$ python3 -q
>>> import numpy as np
>>> from numpy import linalg as LA
>>> np.set_printoptions(precision=2, suppress=True, linewidth=100, floatmode="fixed")
>>> def rd(a):
...     return np.round(a, 2) + 0
... 
>>> W0 = np.loadtxt("block4.csv", delimiter=",")
>>> W0
array([[ 0.20,  1.30, -0.20, -0.80],
       [ 0.18,  1.36, -0.38, -1.04]])
>>> B = W0 / LA.norm(W0, axis=1, keepdims=True)
>>> C2 = B @ B.T
>>> (C2 - 2 * np.eye(2)).round(6).argmax(axis=1)
array([1, 0])
>>> rd(C2)
array([[1.00, 0.99],
       [0.99, 1.00]])
>>> np.argwhere(np.triu(np.abs(C2) > 0.95, 1))
array([[0, 1]])
>>> (np.abs(C2) > 0.9).astype(int)
array([[1, 1],
       [1, 1]])
>>> LA.matrix_rank(W0, rtol=0.1)
np.int64(1)
>>> T = np.stack([W0, -2 * W0, W0[::-1]])
>>> LA.matrix_rank(T)
array([2, 2, 2])
>>> T.shape
(3, 2, 4)
>>> rd(T.sum(axis=0))
array([[-0.02,  0.06, -0.18, -0.24],
       [ 0.02, -0.06,  0.18,  0.24]])
>>> feats = np.load("a.npy")
>>> rd(feats)
array([[-0.10, -0.38, -0.19],
       [-0.38, -1.52, -0.76],
       [-0.19, -0.76, -0.38]])
>>> rd(np.diff(W0, axis=0))
array([[-0.02,  0.06, -0.18, -0.24]])
>>> rd(LA.norm(W0))
np.float64(2.35)
>>> np.unravel_index(np.abs(W0).argmax(), W0.shape)
(np.int64(1), np.int64(1))
>>> rd(W0.sum(axis=1))
array([0.50, 0.12])
>>> rd(W0.sum(axis=0))
array([ 0.38,  2.66, -0.58, -1.84])
>>> Uu, s, Vt = LA.svd(W0)
>>> np.argmax(s[:-1] / (s[1:] + 1e-6)) + 1
np.int64(1)
>>> B = Uu[:, :1] @ np.diag(s[:1]) @ Vt[:1]
>>> rd(B)
array([[ 0.18,  1.24, -0.28, -0.86],
       [ 0.20,  1.41, -0.31, -0.98]])
>>> rd(np.abs(W0 - B).max())
np.float64(0.08)
>>> LA.matrix_rank(W0, rtol=0.05)
np.int64(2)
>>> Uu, s, Vt = LA.svd(feats)
>>> rd(s)
array([2.00, 0.00, 0.00])
>>> B = Uu[:, :1] @ np.diag(s[:1]) @ Vt[:1]
>>> rd(B)
array([[-0.10, -0.38, -0.19],
       [-0.38, -1.52, -0.76],
       [-0.19, -0.76, -0.38]])
>>> rd(LA.norm(feats - B, 2)), rd(s[1])
(np.float64(0.0), np.float64(0.0))
>>> F = np.loadtxt("case5.csv", delimiter=",")
>>> F
array([[ -3.07,  -6.98, -10.00,   0.00,  -7.99],
       [  0.99,   4.99,   6.01,   0.01,   7.98],
       [ -4.98,  -8.01, -12.98,   0.02,  -6.00]])
>>> Uu, s, Vt = LA.svd(F)
>>> np.argmax(s[:-1] / (s[1:] + 1e-6)) + 1
np.int64(2)
>>> rd(s)
array([24.92,  4.51,  0.06])
>>> B = Uu[:, :2] @ np.diag(s[:2]) @ Vt[:2]
>>> LA.matrix_rank(B)
np.int64(2)
>>> rd(np.abs(F - B).max())
np.float64(0.04)
>>> rd(LA.norm(F - B) / LA.norm(F))
np.float64(0.0)
>>> LA.matrix_rank(F, rtol=0.05)
np.int64(2)
>>> C2 = W0.T @ W0
>>> rd(np.diag(C2))
array([0.07, 3.54, 0.18, 1.72])
>>> rd(np.trace(C2)), rd((W0 ** 2).sum())
(np.float64(5.52), np.float64(5.52))
>>> Uu, s, Vt = LA.svd(feats)
>>> V = Vt[:(s > 1e-8).sum()]
>>> rng = np.random.default_rng(9522)
>>> vec = feats[1] + -3 * feats[2] + rng.integers(2) * np.eye(3)[0]
>>> rd(vec)
array([1.19, 0.76, 0.38])
>>> np.allclose(V.T @ V @ vec, vec)
False
>>> rd(LA.norm(vec - V.T @ V @ vec))
np.float64(0.98)
>>> np.argsort(-LA.norm(F, axis=0).round(6), kind="stable")[:3]
array([2, 4, 1])
>>> LA.cond(F) > 100
np.True_
>>> [round(float(x), 2) for x in LA.svd(F, compute_uv=False)[:3]]
[24.92, 4.51, 0.06]
>>> K = np.loadtxt("m.csv", delimiter=",")
>>> rd(K)
array([[ 3.84,  7.77,  4.99],
       [-5.30,  8.06,  2.61],
       [ 8.03,  4.12,  4.31],
       [-1.35, -8.68, -4.77],
       [ 8.16, -5.75, -0.65],
       [ 2.15,  8.46,  4.88],
       [-6.91,  7.04,  1.65],
       [-2.29,  8.93,  3.88],
       [ 1.38,  8.68,  4.77],
       [ 3.12,  8.10,  4.96],
       [ 1.34, -8.99, -4.18],
       [ 7.11,  5.28,  4.64],
       [-7.04, -5.36, -4.66],
       [-2.26, -8.42, -4.89],
       [ 2.32,  8.41,  4.90],
       [ 9.67, -0.33,  2.51]])
>>> # rank 2
>>> Uu, s, Vt = LA.svd(K)
>>> V = Vt[:(s > 1e-8).sum()]
>>> vec = K[6] + -3 * K[9] + rng.integers(2) * np.eye(3)[2]
>>> rd(vec)
array([-16.27, -17.26, -12.24])
>>> rd(V.T @ V)
array([[ 0.94, -0.11,  0.21],
       [-0.11,  0.81,  0.38],
       [ 0.21,  0.38,  0.25]])
>>> rd(np.diag(V.T @ V))
array([0.94, 0.81, 0.25])
>>> rd(LA.norm(K, axis=1))
array([10.00, 10.00, 10.00, 10.00, 10.00, 10.00, 10.00, 10.00, 10.00, 10.00, 10.00, 10.00, 10.00,
       10.00, 10.00, 10.00])
>>> rd(LA.norm(K[2] - K[14]))
np.float64(7.16)
>>> rd(LA.norm(K, "nuc"))
np.float64(55.12)
>>> T = np.stack([K, -2 * K, K[::-1]])
>>> (T @ K.T).shape
(3, 16, 16)
>>> LA.matrix_rank(T)
array([2, 2, 2])
>>> rd(np.einsum("bij,cij->bc", T, T))
array([[ 1600.00, -3200.00,   374.71],
       [-3200.00,  6400.00,  -749.43],
       [  374.71,  -749.43,  1600.00]])
>>> rd(K.sum(axis=0))
array([21.96, 37.32, 24.97])
>>> rd(LA.svd(K, compute_uv=False))
array([33.92, 21.21,  0.00])
>>> Uu, s, Vt = LA.svd(W0, full_matrices=False)
>>> rd(np.abs(Vt[0]))
array([0.11, 0.80, 0.18, 0.56])
>>> rd(s / s[0])
array([1.00, 0.07])
>>> (s > 1e-8).sum()
np.int64(2)
>>> Uu.shape, s.shape, Vt.shape
((2, 2), (2,), (2, 4))
>>> rd(Uu.T @ W0 @ Vt.T)
array([[2.34, 0.00],
       [0.00, 0.16]])
>>> data = np.array([[1, -2, 4], [1, -1, 1], [1, 0, 0], [1, 1, 1]])
>>> data
array([[ 1, -2,  4],
       [ 1, -1,  1],
       [ 1,  0,  0],
       [ 1,  1,  1]])
>>> th = np.radians(15)
>>> Rm = np.eye(3)
>>> Rm[0, 0] = Rm[2, 2] = np.cos(th)
>>> Rm[0, 2], Rm[2, 0] = -np.sin(th), np.sin(th)
>>> rd(Rm)
array([[ 0.97,  0.00, -0.26],
       [ 0.00,  1.00,  0.00],
       [ 0.26,  0.00,  0.97]])
>>> B = data @ Rm.T
>>> rd(B)
array([[-0.07, -2.00,  4.12],
       [ 0.71, -1.00,  1.22],
       [ 0.97,  0.00,  0.26],
       [ 0.71,  1.00,  1.22]])
>>> rd(np.abs(B - data).max(axis=0))
array([1.07, 0.00, 0.26])
>>> np.allclose(data @ data.T, B @ B.T)
True
>>> rd(LA.svd(data, compute_uv=False)), rd(LA.svd(B, compute_uv=False))
(array([4.90, 1.69, 1.08]), array([4.90, 1.69, 1.08]))
>>> rd(LA.det(Rm)), rd(np.trace(Rm))
(np.float64(1.0), np.float64(2.93))
>>> rd(B.sum(axis=1))
array([2.05, 0.93, 1.22, 2.93])
>>> rd(B.mean(axis=0))
array([ 0.58, -0.50,  1.71])
>>> LA.matrix_rank(B)
np.int64(3)
>>> J = np.load("test8.npy")
>>> J
array([[ 3,  0,  2],
       [ 0,  1,  0],
       [-4,  0,  0]])
>>> proj = np.triu(np.array([[0, 3, 8], [-7, 3, -3], [4, -5, -7]]), 1) + np.eye(3)
>>> B = proj @ J @ LA.inv(proj)
>>> np.trace(B), np.trace(J)
(np.float64(4.0), np.int64(4))
>>> rd(LA.det(B))
np.float64(8.0)
>>> proj @ J - J @ proj
array([[-32.00,  -6.00, -24.00],
       [ 12.00,   0.00,   3.00],
       [  0.00,  12.00,  32.00]])
>>> rd(np.poly(B))
array([ 1.00, -4.00, 11.00, -8.00])
>>> np.allclose(K[:-1].T @ LA.lstsq(K[:-1].T, K[-1])[0], K[-1])
True
>>> np.abs(np.diag(LA.qr(K)[1])) > 1e-9
array([ True,  True, False])
>>> m1 = np.loadtxt("arr.csv", delimiter=",")
>>> rd(m1)
array([[-0.97,  0.10, -0.24],
       [-0.06, -0.99, -0.15],
       [-0.25, -0.13,  0.96]])
>>> # keeps lengths
>>> rd(LA.norm(m1, axis=0))
array([1.00, 1.00, 1.00])
>>> rd(LA.pinv(m1))
array([[-0.97, -0.06, -0.25],
       [ 0.10, -0.99, -0.13],
       [-0.24, -0.15,  0.96]])
>>> rd(m1[:, 0] @ m1[:, 2])
np.float64(0.0)
>>> rd(LA.svd(m1, compute_uv=False))
array([1.00, 1.00, 1.00])
>>> vec = np.array([1, 1, 0])
>>> rd(LA.det(m1))
np.float64(1.0)
>>> rd(LA.norm(vec)), rd(LA.norm(m1 @ vec))
(np.float64(1.41), np.float64(1.41))
>>> rd(m1 @ m1)
array([[ 0.99, -0.16, -0.01],
       [ 0.16,  0.99,  0.02],
       [ 0.01, -0.02,  1.00]])
>>> rd(np.sort(np.abs(LA.eigvals(m1))))
array([1.00, 1.00, 1.00])
>>> Uu, s, Vt = LA.svd(m1, full_matrices=False)
>>> rd(Uu.T @ m1 @ Vt.T)
array([[1.00, 0.00, 0.00],
       [0.00, 1.00, 0.00],
       [0.00, 0.00, 1.00]])
>>> rd(Uu.T @ Uu)
array([[1.00, 0.00, 0.00],
       [0.00, 1.00, 0.00],
       [0.00, 0.00, 1.00]])
>>> np.allclose(Uu * s @ Vt, m1)
True
>>> Vt @ Vt.T
array([[1.00, 0.00, 0.00],
       [0.00, 1.00, 0.00],
       [0.00, 0.00, 1.00]])
>>> Uu.shape, s.shape, Vt.shape
((3, 3), (3,), (3, 3))
>>> s
array([1.00, 1.00, 1.00])
>>> (s > 1e-8).sum()
np.int64(3)
>>> rd(np.sqrt((s ** 2).sum())), rd(LA.norm(m1))
(np.float64(1.73), np.float64(1.73))
>>> rd(np.cumsum(s ** 2) / np.sum(s ** 2))
array([0.33, 0.67, 1.00])
>>> s / s[0]
array([1.00, 1.00, 1.00])
>>> arr = np.loadtxt("out10.csv", delimiter=",")
>>> rd(arr)
array([[ 0.87,  0.00, -0.50,  0.00,  0.00],
       [ 0.00,  1.00,  0.00,  0.00,  0.00],
       [ 0.50,  0.00,  0.87,  0.00,  0.00],
       [ 0.00,  0.00,  0.00,  1.00,  0.00],
       [ 0.00,  0.00,  0.00,  0.00,  1.00]])
>>> def softmax(z):
...     e = np.exp(z - z.max(axis=-1, keepdims=True))
...     return e / e.sum(axis=-1, keepdims=True)
... 
>>> rd(softmax(arr[3] + 3))
array([0.15, 0.15, 0.15, 0.40, 0.15])
>>> rd(softmax(arr).sum(axis=1))
array([1.00, 1.00, 1.00, 1.00, 1.00])
>>> rd(softmax(arr[3]))
array([0.15, 0.15, 0.15, 0.40, 0.15])
>>> scores = arr @ arr.T / np.sqrt(5)
>>> rd(softmax(scores + np.triu(np.full(scores.shape, -np.inf), 1)))
array([[1.00, 0.00, 0.00, 0.00, 0.00],
       [0.39, 0.61, 0.00, 0.00, 0.00],
       [0.28, 0.28, 0.44, 0.00, 0.00],
       [0.22, 0.22, 0.22, 0.34, 0.00],
       [0.18, 0.18, 0.18, 0.18, 0.28]])
>>> rd(softmax(scores)[3] @ arr)
array([0.25, 0.18, 0.07, 0.28, 0.18])
>>> arr[:, 3] @ arr[:, 0]
np.float64(0.0)
>>> rd(arr @ arr.T)
array([[1.00, 0.00, 0.00, 0.00, 0.00],
       [0.00, 1.00, 0.00, 0.00, 0.00],
       [0.00, 0.00, 1.00, 0.00, 0.00],
       [0.00, 0.00, 0.00, 1.00, 0.00],
       [0.00, 0.00, 0.00, 0.00, 1.00]])
>>> rd(arr.T @ arr)
array([[1.00, 0.00, 0.00, 0.00, 0.00],
       [0.00, 1.00, 0.00, 0.00, 0.00],
       [0.00, 0.00, 1.00, 0.00, 0.00],
       [0.00, 0.00, 0.00, 1.00, 0.00],
       [0.00, 0.00, 0.00, 0.00, 1.00]])
>>> (LA.matrix_power((arr != 0) + (arr.T != 0) + np.eye(5), 5) > 0).astype(int)
array([[1, 0, 1, 0, 0],
       [0, 1, 0, 0, 0],
       [1, 0, 1, 0, 0],
       [0, 0, 0, 1, 0],
       [0, 0, 0, 0, 1]])
>>> np.flatnonzero(LA.matrix_power((arr != 0) + (arr.T != 0) + np.eye(5), 5)[3])
array([3])
>>> (arr != 0).astype(int)
array([[1, 0, 1, 0, 0],
       [0, 1, 0, 0, 0],
       [1, 0, 1, 0, 0],
       [0, 0, 0, 1, 0],
       [0, 0, 0, 0, 1]])
>>> rd(np.sort(LA.eigvals(arr).real))
array([0.87, 0.87, 1.00, 1.00, 1.00])
>>> C2 = arr.T @ arr
>>> rd(LA.svd(arr, compute_uv=False) ** 2)
array([1.00, 1.00, 1.00, 1.00, 1.00])
>>> rd(LA.eigvalsh(C2)[::-1])
array([1.00, 1.00, 1.00, 1.00, 1.00])
>>> rd(C2)
array([[1.00, 0.00, 0.00, 0.00, 0.00],
       [0.00, 1.00, 0.00, 0.00, 0.00],
       [0.00, 0.00, 1.00, 0.00, 0.00],
       [0.00, 0.00, 0.00, 1.00, 0.00],
       [0.00, 0.00, 0.00, 0.00, 1.00]])
>>> LA.matrix_rank(C2)
np.int64(5)
>>> np.diag(C2)
array([1.00, 1.00, 1.00, 1.00, 1.00])
